% ipython --no-banner

In [1]: import numpy as np

In [2]: from numpy import linalg as LA

In [3]: np.set_printoptions(precision=1, suppress=True, linewidth=140)

In [4]: rng = np.random.default_rng(13425)

In [5]: M = np.array([[1, 1, -5, 2, 3, -3, 4, 5, 3, 0, -3, 1, -2, 0, -2],
   ...:     [-3, -5, -4, -1, -1, -4, 0, 4, 3, 2, 5, 4, -1, 1, 5],
   ...:     [-2, 0, -3, 1, 1, -2, 2, 3, -4, -4, 3, -2, -5, -4, -2],
   ...:     [0, -3, -3, -3, 5, -4, 1, -2, -4, 4, 3, 4, -5, -4, -5],
   ...:     [-4, 2, 5, -4, 3, 5, 0, 3, -4, -1, 4, -5, 3, 2, -3],
   ...:     [1, -5, -2, 0, -4, -1, 3, 5, 5, -3, -1, -2, 2, 0, -5]]) * (rng.random((6, 15)) < 0.3)

In [6]: print(M)
[[ 0  0 -5  0  0  0  4  0  0  0 -3  1  0  0 -2]
 [ 0  0  0  0  0  0  0  0  0  2  0  0 -1  0  0]
 [ 0  0  0  1  1  0  0  0 -4 -4  0 -2  0  0  0]
 [ 0 -3  0  0  0  0  1 -2  0  0  0  0 -5  0  0]
 [ 0  0  0 -4  0  0  0  0  0 -1  0  0  0  2  0]
 [ 1 -5 -2  0 -4  0  3  0  5 -3 -1  0  2  0  0]]

In [7]: x = np.array([2, 0, 2, -2, 0, -1, -1, 0, 1, -1, -1, 2, 0, -2, 0])

In [8]: print(LA.norm(M @ x) <= LA.norm(M, 2) * LA.norm(x) + 1e-9)
True

In [9]: np.sign((M @ x).round(6))
Out[9]: array([-1, -1, -1, -1,  1,  1])

In [10]: print(np.einsum("ij,j->i", M, x))
[-9 -2 -6 -1  5  4]

In [11]: M @ np.eye(15)[5]
Out[11]: array([0., 0., 0., 0., 0., 0.])

In [12]: M * x
Out[12]: 
array([[  0,   0, -10,   0,   0,   0,  -4,   0,   0,   0,   3,   2,   0,   0,   0],
       [  0,   0,   0,   0,   0,   0,   0,   0,   0,  -2,   0,   0,   0,   0,   0],
       [  0,   0,   0,  -2,   0,   0,   0,   0,  -4,   4,   0,  -4,   0,   0,   0],
       [  0,   0,   0,   0,   0,   0,  -1,   0,   0,   0,   0,   0,   0,   0,   0],
       [  0,   0,   0,   8,   0,   0,   0,   0,   0,   1,   0,   0,   0,  -4,   0],
       [  2,   0,  -4,   0,   0,   0,  -3,   0,   5,   3,   1,   0,   0,   0,   0]])

In [13]: (M * x).sum(axis=1)
Out[13]: array([-9, -2, -6, -1,  5,  4])

In [14]: LA.norm(M, axis=0)
Out[14]: array([1. , 5.8, 5.4, 4.1, 4.1, 0. , 5.1, 2. , 6.4, 5.5, 3.2, 2.2, 5.5, 2. , 2. ])

In [15]: round(LA.norm(M, "nuc"), 1)
Out[15]: np.float64(35.0)

In [16]: print(LA.norm(M, axis=1))
[7.4 2.2 6.2 6.2 4.6 9.7]

In [17]: np.round(LA.norm(M[1] - M[5]), 1)
Out[17]: np.float64(10.7)

In [18]: M @ M
---------------------------------------------------------------------------
ValueError                                Traceback (most recent call last)
Cell In[18], line 1
----> 1 M @ M

ValueError: matmul: Input operand 1 has a mismatch in its core dimension 0, with gufunc signature (n?,k),(k,m?)->(n?,m?) (size 6 is different from 15)

In [19]: C2 = M.T @ M

In [20]: print(np.trace(C2), (M ** 2).sum())
252 252

In [21]: print(np.round(LA.eigvalsh(C2)[::-1], 1) + 0)
[109.6  44.4  38.9  37.5  20.9   0.9   0.    0.    0.    0.    0.    0.    0.    0.    0. ]
